% python3 -q
>>> import numpy as np
>>> import numpy.linalg as la
>>> np.set_printoptions(precision=2, suppress=True, linewidth=120)
>>> def rd(a):
...     return np.round(a, 2) + 0
... 
>>> K = np.load("out4.npy")
>>> K
array([[  1,  -2,   4,  -8],
       [  1,  -1,   1,  -1],
       [  1,   0,   0,   0],
       [  1,   1,   1,   1],
       [  1,   2,   4,   8],
       [  1,   3,   9,  27],
       [  1,   4,  16,  64],
       [  1,   5,  25, 125]])
>>> # column 3 is much longer than the rest
>>> np.diff(K, axis=0)
array([[ 0,  1, -3,  7],
       [ 0,  1, -1,  1],
       [ 0,  1,  1,  1],
       [ 0,  1,  3,  7],
       [ 0,  1,  5, 19],
       [ 0,  1,  7, 37],
       [ 0,  1,  9, 61]])
>>> rd(la.norm(K))
np.float64(147.12)
>>> K.sum(axis=1)
array([ -5,   0,   1,   4,  15,  40,  85, 156])
>>> la.matrix_rank(K)
np.int64(4)
>>> np.abs(K).max()
np.int64(125)
>>> A2 = np.array([[5, 5], [2, 3], [3, 4], [2, 3]])
>>> np.einsum("ik,kj->ji", K, A2)
array([[ -3,   4,   5,  12,  37,  92, 189, 340],
       [ -9,   3,   5,  15,  51, 131, 273, 495]])
>>> np.einsum("ij,ij->i", K, K)
array([   85,     4,     1,     4,    85,   820,  4369, 16276])
>>> A2.T @ K.T
array([[ -3,   4,   5,  12,  37,  92, 189, 340],
       [ -9,   3,   5,  15,  51, 131, 273, 495]])
>>> K @ A2
array([[ -3,  -9],
       [  4,   3],
       [  5,   5],
       [ 12,  15],
       [ 37,  51],
       [ 92, 131],
       [189, 273],
       [340, 495]])
>>> feats = np.load("test9.npy")
>>> feats
array([[7., 9., 1., 0., 1.],
       [0., 0., 5., 1., 2.],
       [7., 1., 9., 1., 2.],
       [0., 0., 0., 1., 1.],
       [0., 0., 0., 1., 2.]])
>>> rd(la.norm(feats[1] - feats[4]))
np.float64(5.0)
>>> rd(la.norm(feats, 1)), rd(la.norm(feats, np.inf))
(np.float64(15.0), np.float64(20.0))
>>> la.norm(feats, axis=1).argmax()
np.int64(2)
>>> rd(la.norm(feats, axis=0))
array([ 9.9 ,  9.06, 10.34,  2.  ,  3.74])
>>> rd(la.norm(feats, "nuc"))
np.float64(28.79)
>>> rd(la.norm(feats) ** 2 / la.norm(feats, 2) ** 2)
np.float64(1.43)
>>> rd(la.norm(feats[1], 1)), rd(la.norm(feats[1], np.inf))
(np.float64(8.0), np.float64(5.0))
>>> rd(la.norm(feats, axis=1))
array([11.49,  5.48, 11.66,  1.41,  2.24])
>>> A2 = np.array([[0, 1], [0, 3], [1, 0], [3, 2], [3, 3]])
>>> np.einsum("ik,kj->ji", feats, A2)
array([[ 4., 14., 18.,  6.,  9.],
       [37.,  8., 18.,  5.,  8.]])
>>> A2.T @ feats.T
array([[ 4., 14., 18.,  6.,  9.],
       [37.,  8., 18.,  5.,  8.]])
>>> np.vstack([feats, A2.T]).shape
(7, 5)
>>> A2 @ feats
Traceback (most recent call last):
  File "<python-input-31>", line 1, in <module>
    A2 @ feats
    ~~~^~~~~~~
ValueError: matmul: Input operand 1 has a mismatch in its core dimension 0, with gufunc signature (n?,k),(k,m?)->(n?,m?) (size 5 is different from 2)
>>> la.matrix_rank(feats @ A2)
np.int64(2)
>>> M = np.load("dump.npy")
>>> rd(M)
array([[-19.21,  -7.51,   0.12,   5.79, -19.21],
       [-18.28,  -6.95,   0.26,   5.53, -18.28],
       [-13.08,  -3.97,   0.88,   4.04, -13.08],
       [-12.83,  -3.83,   0.9 ,   3.96, -12.83],
       [ -7.71,  -1.31,   1.18,   2.33,  -7.71],
       [ -7.35,  -1.16,   1.19,   2.2 ,  -7.35],
       [ -4.95,  -0.27,   1.1 ,   1.35,  -4.95],
       [ -3.25,   0.16,   0.89,   0.72,  -3.25],
       [ -2.92,   0.22,   0.83,   0.59,  -2.92],
       [ -1.63,   0.29,   0.5 ,   0.12,  -1.63],
       [ -0.87,   0.18,   0.23,  -0.09,  -0.87],
       [ -0.84,   0.17,   0.22,  -0.1 ,  -0.84],
       [  0.02,   0.  ,   0.  ,   0.01,   0.02],
       [  0.08,   0.  ,   0.  ,   0.04,   0.08],
       [  0.19,   0.02,   0.02,   0.11,   0.19],
       [  0.42,   0.1 ,   0.09,   0.29,   0.42],
       [  1.23,   0.73,   0.61,   0.99,   1.23],
       [  2.87,   2.6 ,   2.01,   2.25,   2.87],
       [  3.56,   3.45,   2.61,   2.72,   3.56],
       [  6.11,   6.66,   4.83,   4.22,   6.11],
       [  6.22,   6.8 ,   4.92,   4.28,   6.22],
       [  6.37,   6.99,   5.05,   4.36,   6.37],
       [  7.97,   9.01,   6.4 ,   5.17,   7.97],
       [  8.04,   9.09,   6.45,   5.2 ,   8.04],
       [  8.82,  10.08,   7.11,   5.57,   8.82],
       [  8.86,  10.13,   7.14,   5.59,   8.86],
       [ 10.68,  12.42,   8.64,   6.41,  10.68],
       [ 11.45,  13.38,   9.26,   6.74,  11.45],
       [ 13.92,  16.47,  11.24,   7.76,  13.92],
       [ 18.42,  22.06,  14.78,   9.45,  18.42]])
>>> # rows and columns are dependent
>>> lab = M[:, 3] > np.median(M[:, 3])
>>> u = M[lab].mean(axis=0) - M[~lab].mean(axis=0)
>>> (((M - M.mean(axis=0)) @ u > 0) == lab).mean()
np.float64(0.8)
>>> ((M - M.mean(axis=0)) @ u > 0).astype(int)
array([0, 0, 0, 0, 0, 0, 0, 0, 0, 0, 0, 0, 0, 0, 0, 0, 0, 1, 1, 1, 1, 1, 1, 1, 1, 1, 1, 1, 1, 1])
>>> lab.astype(int)
array([1, 1, 1, 1, 0, 0, 0, 0, 0, 0, 0, 0, 0, 0, 0, 0, 0, 0, 0, 1, 1, 1, 1, 1, 1, 1, 1, 1, 1, 1])
>>> np.argsort(-np.abs(u).round(6), kind="stable")
array([1, 2, 3, 0, 4])
>>> u, r1 = M[8], M[18]
>>> rd(u @ u)
np.float64(18.13)
>>> pr = (u @ r1) / (u @ u) * u
>>> rd(la.norm(u + r1) ** 2 + la.norm(u - r1) ** 2)
np.float64(139.03)
>>> W0 = np.load("m.npy")
>>> W0
array([[ 17,  41,  -1, -14],
       [ 41, 170,  -4, -47],
       [ -1,  -4,   2,   1],
       [-14, -47,   1,  14]])
>>> ev, evecs = la.eigh(W0)
>>> rd(la.eigvalsh(W0 @ W0))
array([    0.  ,     3.66,    53.83, 37539.52])
>>> np.unique(ev.round(6) + 0, return_counts=True)[1]
array([1, 1, 1, 1])
>>> np.abs(evecs[:, -1]).round(6).argmax()
np.int64(1)
>>> rd(la.svd(W0, compute_uv=False))
array([193.75,   7.34,   1.91,   0.  ])
>>> np.unique(W0.round(6), axis=0).shape
(4, 4)
>>> la.lstsq(W0[:-1].T, W0[-1])[2]
np.int32(3)
>>> rd(np.trace(la.pinv(W0) @ W0))
np.float64(3.0)
>>> r = la.matrix_rank(W0)
>>> r
np.int64(3)
>>> null = la.svd(W0)[2][r:].T
>>> np.allclose(W0 @ null, 0)
True
>>> rd(null @ null.T)
array([[0.12, 0.06, 0.02, 0.32],
       [0.06, 0.03, 0.01, 0.16],
       [0.02, 0.01, 0.  , 0.05],
       [0.32, 0.16, 0.05, 0.85]])
>>> la.matrix_rank(W0.T @ W0), la.matrix_rank(W0 @ W0.T)
(np.int64(3), np.int64(3))
>>> rd(W0 @ null)
array([[0.],
       [0.],
       [0.],
       [0.]])
>>> U, sv, Vt = la.svd(W0)
>>> evecs = Vt[:(sv > 1e-8).sum()]
>>> rng = np.random.default_rng(552)
>>> x = W0[0] + 5 * W0[2] + rng.integers(2) * np.eye(4)[0]
>>> x
array([12., 21.,  9., -9.])
>>> rd(la.norm(x - evecs.T @ evecs @ x))
np.float64(0.0)
>>> rd(evecs.T @ evecs)
array([[ 0.88, -0.06, -0.02, -0.32],
       [-0.06,  0.97, -0.01, -0.16],
       [-0.02, -0.01,  1.  , -0.05],
       [-0.32, -0.16, -0.05,  0.15]])
>>> np.allclose(evecs.T @ evecs @ x, x)
True
>>> rd(np.diag(evecs.T @ evecs))
array([0.88, 0.97, 1.  , 0.15])
>>> lab = rng.permutation(4)
>>> lab
array([2, 3, 1, 0])
>>> A2 = W0[lab][:, lab]
>>> np.diag(A2)
array([  2,  14, 170,  17])
>>> rd(np.sort(np.abs(la.eigvals(A2))))
array([  0.  ,   1.91,   7.34, 193.75])
>>> A2
array([[  2,   1,  -4,  -1],
       [  1,  14, -47, -14],
       [ -4, -47, 170,  41],
       [ -1, -14,  41,  17]])
>>> np.allclose(A2, W0)
False
>>> E = np.load("data.npy")
>>> E
array([[8, 4, 6],
       [6, 8, 4],
       [4, 6, 8]])
>>> blk = np.stack([E, 4 * E, E[::-1]])
>>> blk.shape
(3, 3, 3)
>>> A2 = np.array([[0, 0], [3, 2]])
>>> cent = np.kron(A2, E)
>>> cent
array([[ 0,  0,  0,  0,  0,  0],
       [ 0,  0,  0,  0,  0,  0],
       [ 0,  0,  0,  0,  0,  0],
       [24, 12, 18, 16,  8, 12],
       [18, 24, 12, 12, 16,  8],
       [12, 18, 24,  8, 12, 16]])
>>> m1 = np.array([[0.0, 0.0, -3.0, 3.0],
...     [0.0, 0.0, -3.0, 0.0],
...     [-3.0, -3.0, 0.0, 0.0],
...     [3.0, 0.0, 0.0, 0.0]])
>>> m1
array([[ 0.,  0., -3.,  3.],
       [ 0.,  0., -3.,  0.],
       [-3., -3.,  0.,  0.],
       [ 3.,  0.,  0.,  0.]])
>>> # symmetric, so the eigenvalues are real
>>> ev, evecs = la.eigh(m1)
>>> x = np.array([2, 2, -2, -3])
>>> x @ m1 @ x
np.float64(12.0)
>>> rd(la.eigvalsh(m1[1:, 1:]))
array([-3.,  0.,  3.])
